$ ipython --no-banner

In [1]: import numpy as np

In [2]: np.set_printoptions(precision=3, suppress=True, linewidth=120)

In [3]: rnd = lambda a: np.round(a, 3) + 0

In [4]: E = np.load("block8.npy")

In [5]: E
Out[5]: 
array([[  0.3,  -0.1,  -1. ,  -0.2],
       [  2.4,   0.7,   0.8,   0.4],
       [  1.8,   1.1,   0.7,  -0.8],
       [ -1.8,  -1.5,   0.4,   1. ],
       [  0.3,   0.5,  -2.5,  -0.1],
       [ -1.2,  -2. ,   0.8,   0.1],
       [ -2. , -12. ,   6. , -32. ],
       [ -0.3,   0. ,   0.4,  -0.2],
       [ -0.8,  -0.9,  -0.7,   1.1],
       [  0.8,   1.4,  -0.2,  -3.9],
       [ -0.7,   0.6,  -0.5,   1.5],
       [  0.5,  -0.5,   0. ,  -0.4],
       [ -1.1,   0.8,  -0.8,   0.4],
       [  0.6,  -0.1,   0.7,   2.6]])

In [6]: # row 6 is much longer than the rest

In [7]: cov = E.T @ E

In [8]: np.linalg.matrix_rank(cov)
Out[8]: np.int64(4)

In [9]: np.diag(cov)
Out[9]: array([  21.54,  156.24,   47.25, 1051.65])

In [10]: (E @ E.T).shape
Out[10]: (14, 14)

In [11]: cov = np.cov(E, rowvar=False)

In [12]: np.argwhere(np.triu(np.abs(np.corrcoef(E.T)) > 0.8, 1))
Out[12]: 
array([[1, 2],
       [1, 3],
       [2, 3]])

In [13]: rnd(E.std(axis=0))
Out[13]: array([1.237, 3.229, 1.814, 8.389])

In [14]: rnd(np.corrcoef(E.T))
Out[14]: 
array([[ 1.   ,  0.574, -0.295,  0.377],
       [ 0.574,  1.   , -0.868,  0.924],
       [-0.295, -0.868,  1.   , -0.853],
       [ 0.377,  0.924, -0.853,  1.   ]])

In [15]: np.argsort(-E.std(axis=0).round(6), kind="stable")
Out[15]: array([3, 1, 2, 0])

In [16]: rnd(np.corrcoef(E[:, 1], E[:, 0])[0, 1])
Out[16]: np.float64(0.574)

In [17]: cov.shape
Out[17]: (4, 4)

In [18]: B = E / np.linalg.norm(E, axis=1, keepdims=True)

In [19]: cov = B @ B.T

In [20]: rnd(np.degrees(np.arccos(np.clip(cov[0, 13], -1, 1))))
Out[20]: np.float64(110.455)

In [21]: K = np.loadtxt("a.csv", delimiter=",")

In [22]: K
Out[22]: 
array([[0., 0., 0.],
       [0., 0., 1.],
       [0., 1., 0.]])

In [23]: np.flatnonzero(np.linalg.matrix_power((K != 0) + (K.T != 0) + np.eye(3), 3)[0])
Out[23]: array([0])

In [24]: rnd(np.linalg.det(K))
Out[24]: np.float64(0.0)

In [25]: (np.linalg.matrix_power((K != 0) + (K.T != 0) + np.eye(3), 3) > 0).astype(int)
Out[25]: 
array([[1, 0, 0],
       [0, 1, 1],
       [0, 1, 1]])

In [26]: (K != 0).astype(int)
Out[26]: 
array([[0, 0, 0],
       [0, 0, 1],
       [0, 1, 0]])

In [27]: T = np.stack([K, -1 * K, K[::-1]])

In [28]: np.einsum("bij,cij->bc", T, T)
Out[28]: 
array([[ 2., -2.,  1.],
       [-2.,  2., -1.],
       [ 1., -1.,  2.]])

In [29]: np.linalg.matrix_rank(T.reshape(3, -1))
Out[29]: np.int64(2)

In [30]: T.sum(axis=0)
Out[30]: 
array([[0., 1., 0.],
       [0., 0., 1.],
       [0., 0., 0.]])

In [31]: vals, evecs = np.linalg.eigh(K)

In [32]: rnd(np.linalg.eigvalsh(K @ K))
Out[32]: array([0., 1., 1.])

In [33]: rnd(np.linalg.svd(K, compute_uv=False))
Out[33]: array([1., 1., 0.])

In [34]: np.abs(evecs[:, -1]).round(6).argmax()
Out[34]: np.int64(1)

In [35]: rnd(evecs.T @ K @ evecs)
Out[35]: 
array([[-1.,  0.,  0.],
       [ 0.,  0.,  0.],
       [ 0.,  0.,  1.]])

In [36]: np.unique(vals.round(6) + 0, return_counts=True)[1]
Out[36]: array([1, 1, 1])

In [37]: rnd(evecs.T @ evecs)
Out[37]: 
array([[1., 0., 0.],
       [0., 1., 0.],
       [0., 0., 1.]])

In [38]: feats = np.load("case12.npy")

In [39]: feats
Out[39]: 
array([[ 1,  1,  1,  1,  1,  1,  1,  1],
       [ 1,  1, -1, -1, -1, -1,  1,  1],
       [ 1, -1, -1,  1,  1, -1, -1,  1],
       [ 1,  1,  1,  1, -1, -1, -1, -1]])

In [40]: W1 = np.array([[2, 0, 2, 2],
    ...:     [1, -2, -1, 0],
    ...:     [1, 1, 1, 1],
    ...:     [0, 2, -1, 2],
    ...:     [-2, 1, 2, 1],
    ...:     [-2, -2, 1, 2],
    ...:     [1, 1, -1, 2],
    ...:     [-1, 2, -2, -2]])

In [41]: coef = np.array([3, 0, 0, 1])

In [42]: hid = np.maximum(feats @ W1 + coef, 0)

In [43]: hid
Out[43]: 
array([[ 3,  3,  1,  9],
       [ 9,  0,  0,  0],
       [ 1,  7,  1,  0],
       [11,  0,  1,  3]])

In [44]: np.linalg.matrix_rank(hid)
Out[44]: np.int64(4)

In [45]: Z = np.array([[2, 5, 5], [2, 4, 5], [2, 5, 5], [4, 4, 0]])

In [46]: (hid @ Z).round(6).argmax(axis=1)
Out[46]: array([1, 1, 2, 1])

In [47]: W1 @ Z
Out[47]: 
array([[ 16,  28,  20],
       [ -4,  -8, -10],
       [ 10,  18,  15],
       [ 10,  11,   5],
       [  6,   8,   5],
       [  2,  -5, -15],
       [ 10,  12,   5],
       [-10, -15,  -5]])
